>>> import numpy as np
>>> import numpy.linalg as la
>>> np.set_printoptions(precision=2, suppress=True, linewidth=120, sign=" ")
>>> A = np.loadtxt("data.csv", delimiter=",")
>>> A
array([[-1., -7., -3.,  3.,  9.,  2.,  0.,  2.,  3., -2.,  8.,  4., -6.,  5.],
       [ 5., -1., -5., -4., -8.,  4., -6.,  3., -5.,  6.,  6., -2.,  4., -1.],
       [ 0.,  2., -3., -9.,  8.,  8.,  7., -7.,  4.,  3.,  3., -2., -6., -1.],
       [ 4.,  6., -9., -6., -2., -9.,  6., -4., -5.,  3., -9., -4., -8., -7.],
       [ 4.,  6., -9., -6., -2., -9.,  6., -4., -5.,  3., -9., -4., -8., -7.],
       [-9., -5., -4.,  1., -7., -4.,  6., -1.,  6., -4., -2., -2., -3., -3.],
       [-8.,  6.,  2., -3., -8.,  6., -2., -9., -4.,  3.,  0.,  9.,  8.,  9.],
       [ 6., -8., -1.,  2.,  3., -1.,  1.,  2., -6.,  3.,  2., -6.,  7., -8.],
       [ 9., -6.,  8., -6., -3., -3.,  9.,  9.,  4.,  6.,  4., -2., -9.,  8.],
       [ 5.,  7., -1., -3., -5.,  1.,  0., -4., -7.,  8.,  7., -3., -8.,  7.],
       [ 8.,  9.,  6.,  6.,  7.,  4.,  7.,  7., -6., -4., -6., -4.,  8.,  4.]])
>>> # rows 3 and 4 are equal
>>> r = la.matrix_rank(A)
>>> r
np.int64(10)
>>> null = la.svd(A)[2][r:].T
>>> [int(la.matrix_rank(A[:i])) for i in range(1, len(A) + 1)]
[1, 2, 3, 4, 4, 5, 6, 7, 8, 9, 10]
>>> np.allclose(A @ null, 0)
True
>>> la.matrix_rank(A.T @ A), la.matrix_rank(A @ A.T)
(np.int64(10), np.int64(10))
>>> null.shape
(14, 4)
>>> [int(la.matrix_rank(np.delete(A, i, axis=0))) for i in range(11)]
[9, 9, 9, 10, 10, 9, 9, 9, 9, 9, 9]
>>> [int(la.matrix_rank(A[:, :j + 1])) for j in range(14)]
[1, 2, 3, 4, 5, 6, 7, 8, 9, 10, 10, 10, 10, 10]
>>> r0 = np.array([0, 0, -3])
>>> np.convolve(A[7], r0)
array([  0.,   0., -18.,  24.,   3.,  -6.,  -9.,   3.,  -3.,  -6.,  18.,  -9.,  -6.,  18., -21.,  24.])
>>> rng = np.random.default_rng(59993)
>>> M2 = A + rng.integers(-2, 3, (11, 10)) @ rng.integers(-2, 3, (10, 14))
>>> M2
array([[  0., -16.,  -3.,   6.,  10.,  -3.,   1.,   4.,   5.,   0.,   9.,   6.,  -4.,  -2.],
       [ -2.,  12.,  -9.,   0.,  -6.,   3.,  -4.,  14.,   1.,   6.,   6.,   0.,  10.,   3.],
       [ 12.,  -3., -11.,  -9.,   2.,   0.,   4.,  -7.,   6.,  -3.,   3., -11.,  -7.,   8.],
       [  2.,   6., -11.,   0.,  -2., -12.,   9.,   3.,  -2.,   1., -22.,  -7.,   4.,  -6.],
       [  8.,  -3.,  -4.,  -7.,  -8., -12.,   9., -11.,  -4.,  10.,  -5.,   0.,  -9., -20.],
       [ -8.,  -2.,   0.,   1.,  -4.,  -4.,  -2.,  -5.,  -7., -11.,  -3.,  -5., -10., -10.],
       [ -3.,  -1.,   8.,  -8., -14.,   7.,   0., -28.,  -7.,   9.,   4.,   7.,   6.,   9.],
       [ 15.,  -7.,  -3.,   0.,  -5.,  -8.,   1.,  -1.,   1.,   7.,  -4., -15.,  16.,  -5.],
       [ 24.,  -9.,   9., -12.,  -8.,   2.,   7.,  -4.,   7.,  10.,  12.,  -1., -14.,   7.],
       [-11.,  15.,   1.,   0.,   2.,  13.,   7.,   6.,  -4.,   9.,  -5.,   4.,   1.,  12.],
       [ 11.,   5.,   9.,   5.,  -2.,  -6.,   3.,   6.,  -7.,  -3., -12.,  -8.,  10.,  -5.]])
>>> la.matrix_rank(M2 - A, tol=1e-8)
np.int64(10)
>>> np.abs(M2 - A).sum(axis=1)
array([  38.,   62.,   69.,   57.,   68.,   61.,   68.,   70.,   72.,  102.,   58.])
>>> Uu, sigma, Vt = la.svd(A)
>>> np.argmax(sigma[:-1] / (sigma[1:] + 1e-6)) + 1
np.int64(10)
>>> sigma.round(2) + 0
array([ 35.86,  28.94,  27.76,  26.83,  22.19,  19.55,  13.49,   9.1 ,   8.49,   7.  ,   0.  ])
>>> M2 = Uu[:, :10] @ np.diag(sigma[:10]) @ Vt[:10]
>>> la.matrix_rank(M2)
np.int64(10)
>>> la.matrix_rank(A, rtol=0.05)
np.int64(10)
>>> A.sum(axis=1)
array([ 17.,  -4.,   7., -44., -44., -31.,   9.,  -4.,  28.,   4.,  46.])
>>> round(la.norm(A), 2)
np.float64(69.81)
>>> np.diff(A, axis=0)
array([[  6.,   6.,  -2.,  -7., -17.,   2.,  -6.,   1.,  -8.,   8.,  -2.,  -6.,  10.,  -6.],
       [ -5.,   3.,   2.,  -5.,  16.,   4.,  13., -10.,   9.,  -3.,  -3.,   0., -10.,   0.],
       [  4.,   4.,  -6.,   3., -10., -17.,  -1.,   3.,  -9.,   0., -12.,  -2.,  -2.,  -6.],
       [  0.,   0.,   0.,   0.,   0.,   0.,   0.,   0.,   0.,   0.,   0.,   0.,   0.,   0.],
       [-13., -11.,   5.,   7.,  -5.,   5.,   0.,   3.,  11.,  -7.,   7.,   2.,   5.,   4.],
       [  1.,  11.,   6.,  -4.,  -1.,  10.,  -8.,  -8., -10.,   7.,   2.,  11.,  11.,  12.],
       [ 14., -14.,  -3.,   5.,  11.,  -7.,   3.,  11.,  -2.,   0.,   2., -15.,  -1., -17.],
       [  3.,   2.,   9.,  -8.,  -6.,  -2.,   8.,   7.,  10.,   3.,   2.,   4., -16.,  16.],
       [ -4.,  13.,  -9.,   3.,  -2.,   4.,  -9., -13., -11.,   2.,   3.,  -1.,   1.,  -1.],
       [  3.,   2.,   7.,   9.,  12.,   3.,   7.,  11.,   1., -12., -13.,  -1.,  16.,  -3.]])
>>> np.count_nonzero(A)
np.int64(150)
